$ ipython --no-banner

In [1]: import numpy as np

In [2]: from numpy import linalg as LA

In [3]: np.set_printoptions(precision=3, suppress=True, linewidth=160)

In [4]: rnd = lambda a: np.round(a, 3) + 0

In [5]: data = np.loadtxt("a.csv", delimiter=",")

In [6]: data
Out[6]: 
array([[ -3.,  -2.,  -1.,   0.,   1.,   2.,   3.,   4.,   5.,   6.,   7.,   8.,   9.],
       [ 10.,  11.,  12.,  13.,  14.,  15.,  16.,  17.,  18.,  19.,  20.,  21.,  22.],
       [ 23.,  24.,  25.,  26.,  27.,  28.,  29.,  30.,  31.,  32.,  33.,  34.,  35.],
       [ 36.,  37.,  38.,  39.,  40.,  41.,  42.,  43.,  44.,  45.,  46.,  47.,  48.],
       [ 49.,  50.,  51.,  52.,  53.,  54.,  55.,  56.,  57.,  58.,  59.,  60.,  61.],
       [ 62.,  63.,  64.,  65.,  66.,  67.,  68.,  69.,  70.,  71.,  72.,  73.,  74.],
       [ 75.,  76.,  77.,  78.,  79.,  80.,  81.,  82.,  83.,  84.,  85.,  86.,  87.],
       [ 88.,  89.,  90.,  91.,  92.,  93.,  94.,  95.,  96.,  97.,  98.,  99., 100.],
       [101., 102., 103., 104., 105., 106., 107., 108., 109., 110., 111., 112., 113.],
       [114., 115., 116., 117., 118., 119., 120., 121., 122., 123., 124., 125., 126.],
       [127., 128., 129., 130., 131., 132., 133., 134., 135., 136., 137., 138., 139.],
       [140., 141., 142., 143., 144., 145., 146., 147., 148., 149., 150., 151., 152.]])

In [7]: x = np.array([2, -3, 0, 0, -1, -3, 1, 3, 2, 1, 3, -3, -3])

In [8]: np.sign((data @ x).round(6))
Out[8]: array([-1., -1., -1., -1., -1., -1., -1., -1., -1., -1., -1., -1.])

In [9]: (data * x).sum(axis=1)
Out[9]: array([  -6.,  -19.,  -32.,  -45.,  -58.,  -71.,  -84.,  -97., -110., -123., -136., -149.])

In [10]: data @ np.eye(13)[1]
Out[10]: array([ -2.,  11.,  24.,  37.,  50.,  63.,  76.,  89., 102., 115., 128., 141.])

In [11]: np.einsum("ij,j->i", data, x)
Out[11]: array([  -6.,  -19.,  -32.,  -45.,  -58.,  -71.,  -84.,  -97., -110., -123., -136., -149.])

In [12]: LA.norm(data @ x) <= LA.norm(data, 2) * LA.norm(x) + 1e-9
Out[12]: np.True_

In [13]: data @ x
Out[13]: array([  -6.,  -19.,  -32.,  -45.,  -58.,  -71.,  -84.,  -97., -110., -123., -136., -149.])

In [14]: feats = np.load("data.npy")

In [15]: feats
Out[15]: 
array([[  1,  -3,   9, -27],
       [  1,  -2,   4,  -8],
       [  1,  -1,   1,  -1],
       [  1,   0,   0,   0],
       [  1,   1,   1,   1],
       [  1,   2,   4,   8],
       [  1,   3,   9,  27],
       [  1,   4,  16,  64],
       [  1,   5,  25, 125],
       [  1,   6,  36, 216],
       [  1,   7,  49, 343]])

In [16]: rng = np.random.default_rng(668)

In [17]: Y = feats + rng.integers(-2, 3, (11, 1)) @ rng.integers(-2, 3, (1, 4))

In [18]: Y
Out[18]: 
array([[  1,  -5,  11, -26],
       [  1,  -2,   4,  -8],
       [  1,  -3,   3,   0],
       [  1,  -2,   2,   1],
       [  1,  -3,   5,   3],
       [  1,   0,   6,   9],
       [  1,   5,   7,  26],
       [  1,   8,  12,  62],
       [  1,   5,  25, 125],
       [  1,   2,  40, 218],
       [  1,  11,  45, 341]])

In [19]: rnd(LA.svd(Y - feats, compute_uv=False))
Out[19]: array([13.748,  0.   ,  0.   ,  0.   ])

In [20]: LA.matrix_rank(Y - feats, tol=1e-8)
Out[20]: np.int64(1)

In [21]: Y = np.c_[feats[:, :1] @ np.array([[2]]), np.array([-8, 6, 5, 6, -1, 1, -4, -3, -6, -8, -9])]

In [22]: Y
Out[22]: 
array([[ 2, -8],
       [ 2,  6],
       [ 2,  5],
       [ 2,  6],
       [ 2, -1],
       [ 2,  1],
       [ 2, -4],
       [ 2, -3],
       [ 2, -6],
       [ 2, -8],
       [ 2, -9]])

In [23]: rnd(LA.lstsq(feats, Y[:, 0])[0])
Out[23]: array([2., 0., 0., 0.])

In [24]: LA.matrix_rank(Y)
Out[24]: np.int64(2)

In [25]: x = np.array([8, 9])

In [26]: rhs = Y @ x

In [27]: rnd(LA.solve(Y.T @ Y, Y.T @ rhs))
Out[27]: array([8., 9.])

In [28]: rnd(LA.lstsq(Y, rhs)[0])
Out[28]: array([8., 9.])

In [29]: rhs
Out[29]: array([-56,  70,  61,  70,   7,  25, -20, -11, -38, -56, -65])

In [30]: rnd(LA.pinv(Y) @ Y)
Out[30]: 
array([[1., 0.],
       [0., 1.]])

In [31]: LA.solve(Y, rhs)
LinAlgError: Last 2 dimensions of the array must be square


In [32]: rhs = rhs + 0.1 * rng.normal(size=11)

In [33]: rnd(rhs)
Out[33]: array([-55.986,  70.071,  61.019,  69.912,   7.028,  25.084, -20.01 , -11.059, -38.211, -56.154, -64.915])

In [34]: coef, *_ = LA.lstsq(Y, rhs)

In [35]: coef.round()
Out[35]: array([8., 9.])

In [36]: [round(float(LA.norm(LA.solve(Y.T @ Y + lam * np.eye(2), Y.T @ rhs))), 2) for lam in (0, 1, 10, 100)]
Out[36]: [12.04, 11.86, 10.56, 6.75]

In [37]: rnd(LA.norm(rhs - Y @ coef))
Out[37]: np.float64(0.299)

In [38]: Y = feats / np.sqrt((feats ** 2).mean(axis=1, keepdims=True))

In [39]: rnd(Y[7])
Out[39]: array([0.03 , 0.121, 0.484, 1.937])

In [40]: LA.matrix_rank(feats - feats.mean(axis=1, keepdims=True))
Out[40]: np.int64(3)

In [41]: rnd(LA.norm(Y, axis=1))
Out[41]: array([2., 2., 2., 2., 2., 2., 2., 2., 2., 2., 2.])
